In [1]: import numpy as np

In [2]: from numpy import linalg as LA

In [3]: np.set_printoptions(precision=1, suppress=True, linewidth=200)

In [4]: X = np.load("m.npy")

In [5]: X
Out[5]: 
array([[ -3.4,   4.2,  -1.1,  -2.5,   0.1],
       [  3.7,   3.3,  -2.2,   3.7,   6.3],
       [  6.3,  -4. ,   1.8,   3.6,  -3.7],
       [  4.8,  -5.6,   0.9,   6.9, -12.3],
       [ -3.9,   0.9,  -1.3,  -0.9,   2.6],
       [ -1.5,   2.5,   1.3,  -4.9,  -3.6],
       [ -4.4,  -3. ,   0.1,  -1.1,  -1.7],
       [  0.1,   3.7,   0.6,  -3.9,   2.7],
       [  3.1,   5.6,   0. ,  -1.4,   1.1],
       [  2.4,  -4.4,  -0.9,   7.4,  -6.9],
       [  3.6,   2.2,  -1.6,   4.1,   2.9],
       [ -5.1,   8.7,  -1.8,  -5.9,   6.5],
       [ -5.7,   7.2,  -0.2,  -7.3,  -1.7],
       [ -4.1,   0.7,  -0.5,  -2.8,   4.2],
       [  2.8,   0.2,  -0.6,   5.3, -10.7],
       [  1.2,   4. ,  -1.7,   0.1,  10.4],
       [  9.7,  -7.1,   3.7,   3.3,  -3.4],
       [  0.6,   0. ,   1. ,  -2.6,   3.3],
       [  0.7,  -4.3,  -1.3,   6.1,  -1.5],
       [  0.6,  -3.5,   1.8,  -0.9,  -2.5],
       [  3.8,  -6.2,   0.5,   5.7,  -4.2],
       [ -1.1,  -0.1,   1.5,  -4. ,   0.5],
       [ -9.1,   7.8,  -2.1,  -5.9,   2.1],
       [ -4.9,  -2. ,   1.5,  -3.8,  -7.6],
       [ -6.7,   7.5,  -3.6,  -2.4,   6.2],
       [  0.4,  -6.5,   1.5,   2.6,  -9.9],
       [  4.8,  -7.9,   1.3,   5.6,  -3.1],
       [  2.2,  -0.8,  -0.4,   1.7,   5.9],
       [  2.1,   5. ,  -0.2,  -1.1,  -0.8],
       [  2.8,  -7.9,   2.1,   4.3, -12.3]])

In [6]: x0 = np.array([9, 3, 7, 5, 3])

In [7]: y = X @ x0

In [8]: b, lr = np.zeros(5), 1 / LA.norm(X, 2) ** 2

In [9]: for i in range(40):
   ...:     b -= lr * X.T @ (X @ b - y)
   ...:     if i % 10 == 0: print(i, round(LA.norm(X @ b - y), 1))
   ...: 
0 167.9
10 34.2
20 14.2
30 6.3

In [10]: np.round(LA.cond(X), 1)
Out[10]: np.float64(122.4)

In [11]: x0 = np.array([-1, 3, 1, 2, 0])

In [12]: print(X @ np.eye(5)[4])
[  0.1   6.3  -3.7 -12.3   2.6  -3.6  -1.7   2.7   1.1  -6.9   2.9   6.5  -1.7   4.2 -10.7  10.4  -3.4   3.3  -1.5  -2.5  -4.2   0.5   2.1  -7.6   6.2  -9.9  -3.1   5.9  -0.8 -12.3]

In [13]: np.sign((X @ x0).round(6))
Out[13]: array([ 1.,  1., -1., -1.,  1.,  1., -1.,  1.,  1., -1.,  1.,  1.,  1.,  1.,  1.,  1., -1., -1., -1., -1., -1., -1.,  1., -1.,  1., -1., -1., -1.,  1., -1.])

In [14]: (X @ x0).argmax()
Out[14]: np.int64(24)

In [15]: X @ np.ones(5)
Out[15]: 
array([ -2.7,  14.8,   4. ,  -5.3,  -2.6,  -6.2, -10.1,   3.2,   8.4,  -2.4,  11.2,   2.4,  -7.7,  -2.5,  -3. ,  14. ,   6.2,   2.3,  -0.3,  -4.5,  -0.4,  -3.2,  -7.2, -16.8,   1. , -11.9,   0.7,
         8.6,   5. , -11. ])

In [16]: left, sig = LA.svd(X)
---------------------------------------------------------------------------
ValueError                                Traceback (most recent call last)
Cell In[16], line 1
----> 1 left, sig = LA.svd(X)

ValueError: too many values to unpack (expected 2)

In [17]: left, sig, vt = LA.svd(X, full_matrices=False)

In [18]: np.round(vt @ vt.T, 1) + 0
Out[18]: 
array([[1., 0., 0., 0., 0.],
       [0., 1., 0., 0., 0.],
       [0., 0., 1., 0., 0.],
       [0., 0., 0., 1., 0.],
       [0., 0., 0., 0., 1.]])

In [19]: print(sig)
[44.4 24.3 13.9 12.5  0.4]

In [20]: left.shape, sig.shape, vt.shape
Out[20]: ((30, 5), (5,), (5, 5))

In [21]: print(np.cumsum(sig ** 2) / np.sum(sig ** 2))
[0.7 0.9 0.9 1.  1. ]

In [22]: np.round(left.T @ left, 1) + 0
Out[22]: 
array([[1., 0., 0., 0., 0.],
       [0., 1., 0., 0., 0.],
       [0., 0., 1., 0., 0.],
       [0., 0., 0., 1., 0.],
       [0., 0., 0., 0., 1.]])

In [23]: np.abs(left[:, 0]).round(6).argmax()
Out[23]: np.int64(3)

In [24]: (sig > 1e-8).sum()
Out[24]: np.int64(5)

In [25]: print(np.abs(vt[0]))
[0.4 0.6 0.1 0.4 0.6]
